% python3 -q
>>> import numpy as np
>>> import numpy.linalg as la
>>> np.set_printoptions(suppress=True, linewidth=120)
>>> data = np.load("sample14.npy")
>>> print(data)
[[80. 81. 27. 63.]
 [81. 80. 27. 63.]
 [27. 27.  8. 21.]
 [63. 63. 21. 48.]]
>>> rng = np.random.default_rng(809)
>>> idx = rng.permutation(4)
>>> M2 = data[:, idx] * rng.choice([-1, 1], 4)
>>> print(M2)
[[ 27. -80. -81. -63.]
 [ 27. -81. -80. -63.]
 [  8. -27. -27. -21.]
 [ 21. -63. -63. -48.]]
>>> U, _, VT = la.svd(data.T @ M2)
>>> print(np.round(U @ VT, 3) + 0)
[[ 0. -1.  0.  0.]
 [ 0.  0. -1.  0.]
 [ 1.  0.  0.  0.]
 [ 0.  0.  0. -1.]]
>>> print(idx)
[2 0 1 3]
>>> W0 = np.array([[5.0, 1.0, 1.0, 1.0, 1.0],
...     [1.0, 5.0, 1.0, 1.0, 1.0],
...     [1.0, 1.0, 5.0, 1.0, 1.0],
...     [1.0, 1.0, 1.0, 5.0, 1.0],
...     [1.0, 1.0, 1.0, 1.0, 5.0]])
>>> x0 = np.ones(5)
>>> for _ in range(5):
...     x0 = W0 @ x0
...     x0 /= la.norm(x0)
...     print(round(x0 @ W0 @ x0, 3))
... 
9.0
9.0
9.0
9.0
9.0
>>> print(x0.round(3))
[0.447 0.447 0.447 0.447 0.447]
>>> x0 = np.array([-6, 3, 1, 4, -2])
>>> print((W0 @ x0).argmax())
3
>>> print(W0 @ np.eye(5)[0])
[5. 1. 1. 1. 1.]
>>> print(W0 @ np.ones(5))
[9. 9. 9. 9. 9.]
>>> print(np.sign((W0 @ x0).round(6)))
[-1.  1.  1.  1. -1.]
>>> M2 = np.array([[4, 1], [3, 5], [3, -2], [-1, -4], [-5, 0]])
>>> W2 = np.array([[2, 6, 1, 1], [8, 1, 4, 8]])
>>> E = M2 @ W2 + 0.3 * rng.normal(size=(5, 4))
>>> print(E.round(3))
[[ 15.783  24.719   7.858  12.003]
 [ 45.56   22.94   22.886  43.015]
 [-10.194  15.417  -4.733 -12.838]
 [-34.07   -9.75  -17.094 -32.77 ]
 [ -9.885 -30.348  -5.029  -5.204]]
>>> hat = E @ la.solve(E.T @ E, E.T)
>>> print(np.round(np.diag(hat), 3))
[0.535 0.995 0.948 0.98  0.542]
>>> print(np.allclose(hat @ hat, hat))
True
>>> print(np.round(la.eigvalsh(hat), 3) + 0)
[0. 1. 1. 1. 1.]
>>> print(np.round(hat @ E[:, 0], 3))
[ 15.783  45.56  -10.194 -34.07   -9.885]
>>> print(np.kron(np.eye(2, dtype=int), data))
[[80. 81. 27. 63.  0.  0.  0.  0.]
 [81. 80. 27. 63.  0.  0.  0.  0.]
 [27. 27.  8. 21.  0.  0.  0.  0.]
 [63. 63. 21. 48.  0.  0.  0.  0.]
 [ 0.  0.  0.  0. 80. 81. 27. 63.]
 [ 0.  0.  0.  0. 81. 80. 27. 63.]
 [ 0.  0.  0.  0. 27. 27.  8. 21.]
 [ 0.  0.  0.  0. 63. 63. 21. 48.]]
>>> print(np.einsum("ii->", data))
216.0
>>> print(np.round(np.poly(data), 3))
[   1. -216. -654. -656. -219.]
>>> print(round(la.det(2 * data), 3), round(la.det(data), 3))
-3504.0 -219.0
>>> print(np.round(la.eigvals(data), 3))
[ -1. 219.  -1.  -1.]
